$ python3 -q
>>> import numpy as np
>>> from numpy import linalg as LA
>>> np.set_printoptions(precision=4, suppress=True, linewidth=160, legacy="1.25")
>>> def rnd(a):
...     return np.round(a, 4) + 0
... 
>>> m1 = np.load("dump.npy")
>>> m1
array([[1., 0., 0.],
       [0., 1., 0.],
       [0., 0., 1.]])
>>> # columns are unit length and at right angles
>>> rng = np.random.default_rng(278)
>>> z = rng.permutation(3)
>>> z
array([2, 0, 1])
>>> M2 = m1[z][:, z]
>>> np.allclose(M2, m1)
True
>>> np.diag(M2)
array([1., 1., 1.])
>>> C2 = m1.T @ m1
>>> rnd(LA.eigvalsh(C2)[::-1])
array([1., 1., 1.])
>>> mat = np.load("data.npy")
>>> mat
array([[ 0.22, -0.12, -0.1 , -0.04,  0.32, -0.12],
       [-2.04, -0.44,  0.1 , -2.2 , -2.84, -0.02],
       [ 0.73,  0.6 ,  0.2 ,  1.52,  0.98,  0.33],
       [-0.16, -0.8 , -0.4 , -1.44, -0.16, -0.56],
       [ 0.62,  0.66,  0.25,  1.54,  0.82,  0.39]])
>>> # looks like rank 2
>>> rk = LA.matrix_rank(mat)
>>> rk
2
>>> null = LA.svd(mat)[2][rk:].T
>>> [int(LA.matrix_rank(mat[:, :j + 1])) for j in range(6)]
[1, 2, 2, 2, 2, 2]
>>> [int(LA.matrix_rank(mat[:i])) for i in range(1, len(mat) + 1)]
[1, 2, 2, 2, 2]
>>> w1 = np.array([[2, 1, -3],
...     [-2, 0, -2],
...     [-3, -3, 2],
...     [0, 3, 1],
...     [0, 1, 1],
...     [0, 0, -3]])
>>> c = np.array([0, 0, 2])
>>> act = np.maximum(mat @ w1 + c, 0)
>>> (act > 0).astype(int)
array([[1, 1, 1],
       [0, 0, 1],
       [0, 1, 1],
       [1, 0, 1],
       [0, 1, 1]])
>>> LA.matrix_rank(act)
3
>>> rnd(act)
array([[0.98, 0.72, 2.02],
       [0.  , 0.  , 4.22],
       [0.  , 5.67, 0.52],
       [2.48, 0.  , 3.36],
       [0.  , 5.31, 0.51]])
>>> (act > 0).mean(axis=0)
array([0.4, 0.6, 1. ])
>>> W2 = np.array([[2, 1], [0, 2], [2, 1]])
>>> rnd(act @ W2)
array([[ 6.  ,  4.44],
       [ 8.44,  4.22],
       [ 1.04, 11.86],
       [11.68,  5.84],
       [ 1.02, 11.13]])
>>> (act @ W2).round(6).argmax(axis=1)
array([0, 0, 1, 0, 1])
>>> w1 @ W2
array([[-2,  1],
       [-8, -4],
       [-2, -7],
       [ 2,  7],
       [ 2,  3],
       [-6, -3]])
